$ python -q
>>> import numpy as np
>>> np.set_printoptions(precision=2, suppress=True, linewidth=160)
>>> arr = np.load("layer9.npy")
>>> arr
array([[  6.,   2.,   2.,   0.],
       [ -8.,  -2.,  -4.,   0.],
       [  4.,  -2.,   4.,   4.],
       [-20.,  -2., -10.,  -6.]])
>>> Uu, sig, vt = np.linalg.svd(arr)
>>> V = vt[:(sig > 1e-8).sum()]
>>> rng = np.random.default_rng(34)
>>> x0 = arr[3] + -2 * arr[1] + rng.integers(2) * np.eye(4)[1]
>>> x0
array([-4.,  2., -2., -6.])
>>> np.linalg.matrix_rank(np.vstack([arr, x0]))
np.int64(3)
>>> np.round(np.linalg.norm(x0 - V.T @ V @ x0), 2)
np.float64(0.0)
>>> np.diag(V.T @ V)
array([0.86, 0.43, 0.86, 0.86])
>>> r = np.linalg.matrix_rank(arr)
>>> r
np.int64(3)
>>> ns = np.linalg.svd(arr)[2][r:].T
>>> ns[:, 0] / ns[np.abs(ns[:, 0]).round(6).argmax(), 0]
array([-0.5,  1. ,  0.5,  0.5])
>>> np.allclose(arr @ ns, 0)
True
>>> [int(np.linalg.matrix_rank(arr[:, :j + 1])) for j in range(4)]
[1, 2, 3, 3]
>>> [int(np.linalg.matrix_rank(np.delete(arr, i, axis=0))) for i in range(4)]
[3, 3, 3, 3]
>>> K = np.load("sample14.npy")
>>> K
array([[-0.15, -0.15,  0.15, -0.45],
       [-0.2 , -0.2 ,  0.2 , -0.6 ],
       [ 0.15,  0.15, -0.15,  0.45],
       [-0.4 , -0.4 ,  0.4 , -1.2 ],
       [-1.  , -1.  ,  1.  , -3.  ],
       [ 0.2 ,  0.2 , -0.2 ,  0.6 ],
       [ 0.1 ,  0.1 , -0.1 ,  0.3 ],
       [-0.3 , -0.3 ,  0.3 , -0.9 ],
       [ 0.35,  0.35, -0.35,  1.05]])
>>> np.linalg.norm(K, axis=1).argmax()
np.int64(4)
>>> round(float(np.linalg.norm(K, 1)), 2), round(float(np.linalg.norm(K, np.inf)), 2)
(8.55, 6.0)
>>> round(float(np.linalg.norm(K[8], 1)), 2), round(float(np.linalg.norm(K[8], np.inf)), 2)
(2.1, 1.05)
>>> np.round(np.linalg.norm(K, 2), 2)
np.float64(4.25)
>>> np.linalg.norm(K, axis=1)
array([0.52, 0.69, 0.52, 1.39, 3.46, 0.69, 0.35, 1.04, 1.21])
>>> np.linalg.lstsq(K[:-1].T, K[-1])[2]
np.int32(1)
>>> np.abs(np.diag(np.linalg.qr(K)[1])) > 1e-9
array([ True, False, False, False])
>>> Uu, sig, vt = np.linalg.svd(K)
>>> sig.round(2) + 0
array([4.25, 0.  , 0.  , 0.  ])
>>> B = Uu[:, :1] @ np.diag(sig[:1]) @ vt[:1]
>>> B
array([[-0.15, -0.15,  0.15, -0.45],
       [-0.2 , -0.2 ,  0.2 , -0.6 ],
       [ 0.15,  0.15, -0.15,  0.45],
       [-0.4 , -0.4 ,  0.4 , -1.2 ],
       [-1.  , -1.  ,  1.  , -3.  ],
       [ 0.2 ,  0.2 , -0.2 ,  0.6 ],
       [ 0.1 ,  0.1 , -0.1 ,  0.3 ],
       [-0.3 , -0.3 ,  0.3 , -0.9 ],
       [ 0.35,  0.35, -0.35,  1.05]])
>>> np.linalg.matrix_rank(K, rtol=0.05)
np.int64(1)
>>> np.argsort(-np.linalg.norm(K, axis=0).round(6), kind="stable")[:3]
array([3, 0, 1])
>>> np.linalg.cond(K) > 100
np.True_
>>> u, r1 = K[1], K[6]
>>> round(float(u @ r1), 2)
-0.24
>>> round(u @ u, 2)
np.float64(0.48)
>>> pr = (u @ r1) / (u @ u) * u
>>> round(np.linalg.norm(u + r1) ** 2 + np.linalg.norm(u - r1) ** 2, 2)
np.float64(1.2)
>>> np.linalg.matrix_rank(np.outer(u, r1))
np.int64(1)
>>> r1 - pr
array([0., 0., 0., 0.])
>>> np.outer(u, r1)
array([[-0.02, -0.02,  0.02, -0.06],
       [-0.02, -0.02,  0.02, -0.06],
       [ 0.02,  0.02, -0.02,  0.06],
       [-0.06, -0.06,  0.06, -0.18]])
>>> pr
array([ 0.1,  0.1, -0.1,  0.3])
>>> J = rng.normal(size=(14, 5))
>>> J = 5 * J / np.linalg.norm(J, axis=1, keepdims=True)
>>> J
array([[-2.11,  4.31,  0.81,  1.08, -0.35],
       [ 0.31,  1.77,  1.03, -3.2 ,  3.23],
       [ 1.53, -0.37, -2.25, -2.75, -3.15],
       [ 0.92, -1.16,  2.89, -2.94,  2.41],
       [ 0.09, -1.98,  3.64,  0.52,  2.75],
       [ 3.31,  1.5 , -1.48,  0.56,  3.05],
       [-2.76,  2.42, -0.87, -2.14, -2.49],
       [-2.32, -0.57,  0.81, -4.23, -0.86],
       [ 0.75, -1.45,  2.68, -2.95,  2.54],
       [ 1.88,  0.89, -1.79,  4.13, -0.63],
       [ 1.25, -2.52, -1.85,  0.93, -3.58],
       [ 0.86,  3.52, -2.94, -0.64,  1.67],
       [-0.58,  1.22,  0.22, -2.63, -4.03],
       [-0.61,  1.83, -1.85,  2.48, -3.42]])
>>> Xs = J - J.mean(axis=0)
>>> V = np.linalg.svd(Xs)[2][:4]
>>> B = Xs - Xs @ V.T @ V
>>> np.linalg.norm(B, axis=1).round(6).argmax()
np.int64(12)
>>> x0 = np.array([3, 1, 1, 0, 0])
>>> h1 = np.maximum(J @ x0, 0)
>>> J * (h1 > 1e-9)[:, None]
array([[-0.  ,  0.  ,  0.  ,  0.  , -0.  ],
       [ 0.31,  1.77,  1.03, -3.2 ,  3.23],
       [ 1.53, -0.37, -2.25, -2.75, -3.15],
       [ 0.92, -1.16,  2.89, -2.94,  2.41],
       [ 0.09, -1.98,  3.64,  0.52,  2.75],
       [ 3.31,  1.5 , -1.48,  0.56,  3.05],
       [-0.  ,  0.  , -0.  , -0.  , -0.  ],
       [-0.  , -0.  ,  0.  , -0.  , -0.  ],
       [ 0.75, -1.45,  2.68, -2.95,  2.54],
       [ 1.88,  0.89, -1.79,  4.13, -0.63],
       [ 0.  , -0.  , -0.  ,  0.  , -0.  ],
       [ 0.86,  3.52, -2.94, -0.64,  1.67],
       [-0.  ,  0.  ,  0.  , -0.  , -0.  ],
       [-0.  ,  0.  , -0.  ,  0.  , -0.  ]])
>>> h1
array([0.  , 3.72, 1.98, 4.48, 1.94, 9.95, 0.  , 0.  , 3.5 , 4.75, 0.  , 3.16, 0.  , 0.  ])
>>> np.maximum(J @ x0, 0) - np.maximum(-J @ x0, 0)
array([-1.2 ,  3.72,  1.98,  4.48,  1.94,  9.95, -6.74, -6.7 ,  3.5 ,  4.75, -0.63,  3.16, -0.32, -1.85])
>>> J.T @ h1
array([ 55.7 ,  22.02,  -3.78, -16.61,  63.39])
>>> np.flatnonzero(h1 > 1e-9)
array([ 1,  2,  3,  4,  5,  8,  9, 11])
>>> x0 = np.array([-3, -3, -3, 1, 1])
>>> rhs = J @ x0
>>> np.round(np.linalg.pinv(J) @ J, 2) + 0
array([[1., 0., 0., 0., 0.],
       [0., 1., 0., 0., 0.],
       [0., 0., 1., 0., 0.],
       [0., 0., 0., 1., 0.],
       [0., 0., 0., 0., 1.]])
>>> np.linalg.solve(J.T @ J, J.T @ rhs)
array([-3., -3., -3.,  1.,  1.])
>>> rhs = rhs + 0.1 * rng.normal(size=14)
>>> rhs
array([-8.25, -9.31, -2.66, -8.5 , -2.04, -6.4 , -1.1 ,  1.21, -6.49,  0.6 ,  6.61, -3.41, -9.15,  1.  ])
>>> beta, *_ = np.linalg.lstsq(J, rhs)
>>> np.round(J.T @ (rhs - J @ beta), 2) + 0
array([0., 0., 0., 0., 0.])
>>> beta.round()
array([-3., -3., -3.,  1.,  1.])
